>>> import numpy as np
>>> import numpy.linalg as la
>>> np.set_printoptions(precision=3, suppress=True, linewidth=100, sign=" ")
>>> def rnd(a):
...     return np.round(a, 3) + 0
... 
>>> X = np.load("data.npy")
>>> print(rnd(X))
[[ 0.494 -1.012 -0.506]
 [ 0.82  -0.36  -0.18 ]
 [ 0.759 -0.482 -0.241]
 [ 0.654 -0.693 -0.346]
 [ 2.013  2.027  1.013]
 [ 1.385  0.77   0.385]
 [ 0.275 -1.45  -0.725]
 [ 2.567  3.133  1.567]
 [ 0.661 -0.678 -0.339]
 [-0.104 -2.207 -1.104]
 [ 3.41   4.821  2.41 ]
 [-0.701 -3.402 -1.701]
 [ 1.435  0.871  0.435]
 [ 0.507 -0.985 -0.493]
 [ 0.199 -1.603 -0.801]
 [ 0.771 -0.459 -0.229]
 [ 1.456  0.913  0.456]
 [ 1.19   0.381  0.19 ]
 [ 2.159  2.317  1.159]
 [ 1.685  1.37   0.685]
 [ 1.873  1.745  0.873]
 [ 0.037 -1.926 -0.963]
 [ 0.641 -0.719 -0.359]
 [ 0.877 -0.246 -0.123]
 [ 0.659 -0.681 -0.341]
 [-0.287 -2.574 -1.287]
 [ 0.63  -0.74  -0.37 ]
 [ 2.062  2.125  1.062]
 [ 1.495  0.99   0.495]
 [ 2.36   2.719  1.36 ]
 [ 1.702  1.404  0.702]]
>>> Ac = X - X.mean(axis=0)
>>> V = la.svd(Ac)[2][:2]
>>> B = Ac - Ac @ V.T @ V
>>> print(rnd(np.cov(Ac @ V.T, rowvar=False)))
[[ 5.013  0.   ]
 [ 0.     0.   ]]
>>> print(rnd(np.diag(V.T @ V)))
[ 1.   0.8  0.2]
>>> print(rnd((Ac @ V.T).std(axis=0)))
[ 2.203  0.   ]
>>> print(rnd(la.norm(B) / la.norm(Ac)))
0.0
>>> print(la.norm(B, axis=1).round(6).argmax())
0
>>> basis = X[[28, 11]].astype(float)
>>> for _ in range(7):
...     labels = la.norm(X[:, None] - basis, axis=-1).argmin(axis=1)
...     basis = np.array([X[labels == j].mean(axis=0) for j in range(2)])
... 
>>> print(labels)
[ 1  1  1  1  0  0  1  0  1  1  0  1  0  1  1  1  0  0  0  0  0  1  1  1  1  1  1  0  0  0  0]
>>> print(np.bincount(labels))
[ 14  17]
>>> print(rnd(basis[1] - basis[0]))
[-1.508 -3.017 -1.508]
>>> print(np.abs(basis[1] - basis[0]).argmax())
1
>>> C2 = X.T @ X
>>> print(la.matrix_rank(C2))
2
>>> print(np.allclose(C2, C2.T))
True
>>> print(rnd(la.eigvalsh(C2)[::-1]))
[ 164.554   23.612    0.   ]
>>> print(rnd(C2))
[[  61.668   55.967   27.984]
 [  55.967  101.198   50.599]
 [  27.984   50.599   25.3  ]]
>>> print(rnd(la.norm(C2, 2) / la.norm(C2)))
0.99
>>> print([round(float(x), 3) for x in la.svd(C2, compute_uv=False)[:3]])
[164.554, 23.612, 0.0]
>>> E = np.loadtxt("dump.csv", delimiter=",")
>>> print(E)
[[-2. -2.  1.  1.  1.]
 [-3.  0.  3.  2.  1.]
 [ 0.  0.  5.  3.  3.]
 [ 0.  0. -5. -2.  4.]
 [ 0.  0.  3.  5.  4.]]
>>> rng = np.random.default_rng(94694)
>>> labels = rng.permutation(5)
>>> print(labels)
[ 0  1  3  4  2]
>>> B = E[labels][:, labels]
>>> print(B)
[[-2. -2.  1.  1.  1.]
 [-3.  0.  2.  1.  3.]
 [ 0.  0. -2.  4. -5.]
 [ 0.  0.  5.  4.  3.]
 [ 0.  0.  3.  3.  5.]]
>>> print(np.diag(B))
[-2.  0. -2.  4.  5.]
>>> print(np.allclose(B, E))
False
>>> data = np.load("run4.npy")
>>> print(data)
[[ 1 -1  1]
 [ 1  0  0]
 [ 1  1  1]
 [ 1  2  4]
 [ 1  3  9]
 [ 1  4 16]
 [ 1  5 25]
 [ 1  6 36]]
>>> U, sigma, VT = la.svd(data)
>>> print(rnd(sigma))
[ 48.632   2.813   1.737]
>>> B = U[:, :1] @ np.diag(sigma[:1]) @ VT[:1]
>>> print(rnd(la.norm(data - B, 2)), rnd(sigma[1]))
2.813 2.813
>>> print(la.matrix_rank(data, rtol=0.05))
2
>>> print(rnd(la.norm(data - B) / la.norm(data)))
0.068
>>> print(rnd(np.abs(data - B).max()))
1.204
>>> B = np.array([[4, 0], [-2, 0], [-9, 7]])
>>> print(B.T @ data.T)
[[  -3    4   -7  -36  -83 -148 -231 -332]
 [   7    0    7   28   63  112  175  252]]
>>> print(la.matrix_rank(data @ B))
2
>>> print(np.einsum("ik,kj->ij", data, B))
[[  -3    7]
 [   4    0]
 [  -7    7]
 [ -36   28]
 [ -83   63]
 [-148  112]
 [-231  175]
 [-332  252]]
>>> print(la.matrix_rank(np.vstack([data, B.T])))
3
>>> print(np.einsum("ij,ij->i", data, data))
[    3     1     3    21    91   273   651  1333]
>>> x = np.array([0, 0, 2])
>>> rhs = data @ x
>>> print(rnd(la.pinv(data) @ data))
[[ 1.  0.  0.]
 [ 0.  1.  0.]
 [ 0.  0.  1.]]
>>> rhs = rhs + 0.3 * rng.normal(size=8)
>>> print(rnd(rhs))
[  1.944   0.636   1.729   8.262  18.022  31.925  50.158  71.486]
>>> b, *_ = la.lstsq(data, rhs)
>>> print(rnd(la.norm(rhs - data @ b)))
0.775
>>> print(rnd(b))
[ 0.155  0.044  1.979]
>>> labels = rng.integers(0, 3, 7)
>>> arr = np.triu((labels[:, None] == labels) & (rng.random((7, 7)) < 0.8), 1).astype(int)
>>> arr += arr.T
>>> print(arr)
[[ 0  1  0  0  1  0  0]
 [ 1  0  0  0  1  1  0]
 [ 0  0  0  0  0  0  0]
 [ 0  0  0  0  0  0  1]
 [ 1  1  0  0  0  1  0]
 [ 0  1  0  0  1  0  0]
 [ 0  0  0  1  0  0  0]]
>>> r = la.matrix_rank(arr)
>>> print(r)
5
>>> null = la.svd(arr)[2][r:].T
>>> print(la.matrix_rank(arr.T @ arr), la.matrix_rank(arr @ arr.T))
5 5
>>> evals, V = la.eigh(arr)
>>> x = np.array([0, 5, 1, 5, 8, 1, 7])
>>> print(x @ arr @ x)
176
>>> print(rnd(x @ arr @ x / (x @ x)), rnd(evals[0]), rnd(evals[-1]))
1.067 -1.562 2.562
>>> print(rnd(V * np.maximum(evals, 0) @ V.T))
[[ 0.485  0.621  0.     0.     0.621  0.485  0.   ]
 [ 0.621  0.796  0.     0.     0.796  0.621  0.   ]
 [ 0.     0.     0.     0.     0.     0.     0.   ]
 [ 0.     0.     0.     0.5    0.     0.     0.5  ]
 [ 0.621  0.796  0.     0.     0.796  0.621  0.   ]
 [ 0.485  0.621  0.     0.     0.621  0.485  0.   ]
 [ 0.     0.     0.     0.5    0.     0.     0.5  ]]
>>> print(rnd(V * np.abs(evals) @ V.T))
[[ 0.97   0.243  0.     0.     0.243  0.97   0.   ]
 [ 0.243  1.591  0.     0.     0.591  0.243  0.   ]
 [ 0.     0.     0.     0.     0.     0.     0.   ]
 [ 0.     0.     0.     1.     0.     0.     0.   ]
 [ 0.243  0.591  0.     0.     1.591  0.243  0.   ]
 [ 0.97   0.243  0.     0.     0.243  0.97   0.   ]
 [ 0.     0.     0.     0.     0.     0.     1.   ]]
>>> evals, V = la.eigvalsh(arr)
Traceback (most recent call last):
  File "<python-input-73>", line 1, in <module>
    evals, V = la.eigvalsh(arr)
    ^^^^^^^^
ValueError: too many values to unpack (expected 2)
>>> evals, V = la.eigh(arr)
>>> print(np.unique(evals.round(6) + 0, return_counts=True)[1])
[ 1  2  2  1  1]
>>> print(rnd(np.abs(V[:, -1])))
[ 0.435  0.557  0.     0.     0.557  0.435  0.   ]
>>> print(rnd(la.eigvalsh(arr + 4 * np.eye(7))))
[ 2.438  3.     3.     4.     4.     5.     6.562]
>>> print(rnd(la.eigvalsh(arr @ arr)))
[ 0.     0.     1.     1.     1.     2.438  6.562]
>>> print((evals > 1e-8).sum(), (evals < -1e-8).sum())
2 3
>>> print(rnd(la.det(arr)))
0.0
>>> print((la.matrix_power((arr != 0) + (arr.T != 0) + np.eye(7), 7) > 0).astype(int))
[[ 1  1  0  0  1  1  0]
 [ 1  1  0  0  1  1  0]
 [ 0  0  1  0  0  0  0]
 [ 0  0  0  1  0  0  1]
 [ 1  1  0  0  1  1  0]
 [ 1  1  0  0  1  1  0]
 [ 0  0  0  1  0  0  1]]
>>> mat = np.load("m.npy")
>>> print(mat)
[[ 2  2  2  2  2  2]
 [ 0  0  0  0  0  0]
 [ 0  1  0  1  0  1]
 [ 2  2  2  2  2  2]
 [ 0  0  0  0  0  0]
 [ 0  1  0  1  0  1]]
>>> U, sigma, VT = la.svd(mat)
>>> V = VT[:(sigma > 1e-8).sum()]
>>> x = mat[2] + 5 * mat[3] + rng.integers(2) * np.eye(6)[3]
>>> print(x)
[ 10.  11.  10.  11.  10.  11.]
>>> print(rnd(la.norm(x - V.T @ V @ x)))
0.0
>>> print(la.matrix_rank(np.vstack([mat, x])))
2
>>> K = np.array([[2, 0, 0, 0], [0, 2, 0, 0], [2, 0, 2, 0], [1, 2, 2, 2]])
>>> B = K / np.sqrt((K ** 2).mean(axis=1, keepdims=True))
>>> print(rnd(la.norm(B, axis=1)))
[ 2.  2.  2.  2.]
>>> J = np.load("w.npy")
>>> print(J)
[[ 0  1  0  0]
 [ 4  1  0  0]
 [ 0  0  0  1]
 [ 0  0  4  1]]
>>> f = np.array([2, 2, 1, 2])
>>> B = J + np.outer(f, np.eye(4)[0])
>>> print(rnd(la.det(B) / la.det(J)), rnd(1 + la.solve(J, f)[0]))
1.0 1.0
>>> print(la.matrix_rank(la.inv(B) - la.inv(J), tol=1e-8))
1
>>> print(B)
[[ 2.  1.  0.  0.]
 [ 6.  1.  0.  0.]
 [ 1.  0.  0.  1.]
 [ 2.  0.  4.  1.]]
>>> W0 = np.loadtxt("block6.csv", delimiter=",")
>>> print(W0)
[[ 3.  3.  1.  2.  2.]
 [ 2.  1.  0.  1.  1.]
 [ 4.  3.  2.  3.  0.]
 [ 2.  0.  2.  0.  2.]
 [ 2.  0.  2.  0.  2.]
 [ 4.  2.  0.  2.  1.]
 [ 4.  3.  2.  3.  1.]
 [ 4.  3.  2.  3.  1.]
 [ 0.  0.  0.  0.  0.]
 [ 0.  0.  0.  0.  0.]
 [ 0.  0.  0.  0.  0.]
 [ 5.  5.  3.  4.  2.]
 [ 0.  0.  0.  0.  0.]
 [ 2.  1.  0.  1.  1.]
 [ 2.  0.  2.  0.  2.]
 [ 5.  4.  1.  3.  3.]
 [ 0.  0.  0.  0.  0.]
 [ 2.  1.  0.  1.  1.]
 [ 0.  0.  0.  0.  0.]
 [ 4.  1.  2.  1.  2.]
 [ 2.  0.  2.  0.  2.]
 [ 2.  1.  0.  1.  1.]
 [ 0.  0.  0.  0.  0.]
 [ 4.  3.  2.  3.  1.]
 [ 1.  2.  1.  1.  2.]
 [ 2.  2.  2.  2.  0.]
 [ 4.  2.  4.  2.  2.]
 [ 2.  0.  2.  0.  2.]
 [ 4.  1.  2.  1.  2.]
 [ 2.  2.  2.  2.  0.]
 [ 1.  2.  1.  1.  2.]
 [ 2.  0.  2.  0.  2.]
 [ 2.  1.  0.  1.  0.]]
>>> labels = W0[:, 2] > np.median(W0[:, 2])
>>> f = W0[labels].mean(axis=0) - W0[~labels].mean(axis=0)
>>> print(rnd((((W0 - W0.mean(axis=0)) @ f > 0) == labels).mean()))
0.909
>>> print(((W0 - W0.mean(axis=0)) @ f > 0).astype(int))
[ 1  0  1  1  1  1  1  1  0  0  0  1  0  0  1  1  0  0  0  1  1  0  0  1  0  1  1  1  1  1  0  1  0]
>>> U, sigma, VT = la.svd(W0, full_matrices=False)
>>> print(U.shape, sigma.shape, VT.shape)
(33, 5) (5,) (5, 5)
>>> print(rnd(U.T @ U))
[[ 1.  0.  0.  0.  0.]
 [ 0.  1.  0.  0.  0.]
 [ 0.  0.  1.  0.  0.]
 [ 0.  0.  0.  1.  0.]
 [ 0.  0.  0.  0.  1.]]
>>> print(np.abs(U[:, 0]).round(6).argmax())
11
>>> print(np.allclose(U * sigma @ VT, W0))
True
>>> print(rnd(sigma))
[ 22.956   6.916   4.053   3.247   0.464]
>>> print(rnd(sigma / sigma[0]))
[ 1.     0.301  0.177  0.141  0.02 ]
>>> print(rnd(np.cumsum(sigma ** 2) / np.sum(sigma ** 2)))
[ 0.875  0.955  0.982  1.     1.   ]
>>> print(rnd(np.sqrt((sigma ** 2).sum())), rnd(la.norm(W0)))
24.536 24.536
>>> print(rnd(VT @ VT.T))
[[ 1.  0.  0.  0.  0.]
 [ 0.  1.  0.  0.  0.]
 [ 0.  0.  1.  0.  0.]
 [ 0.  0.  0.  1.  0.]
 [ 0.  0.  0.  0.  1.]]
>>> print((sigma > 1e-8).sum())
5
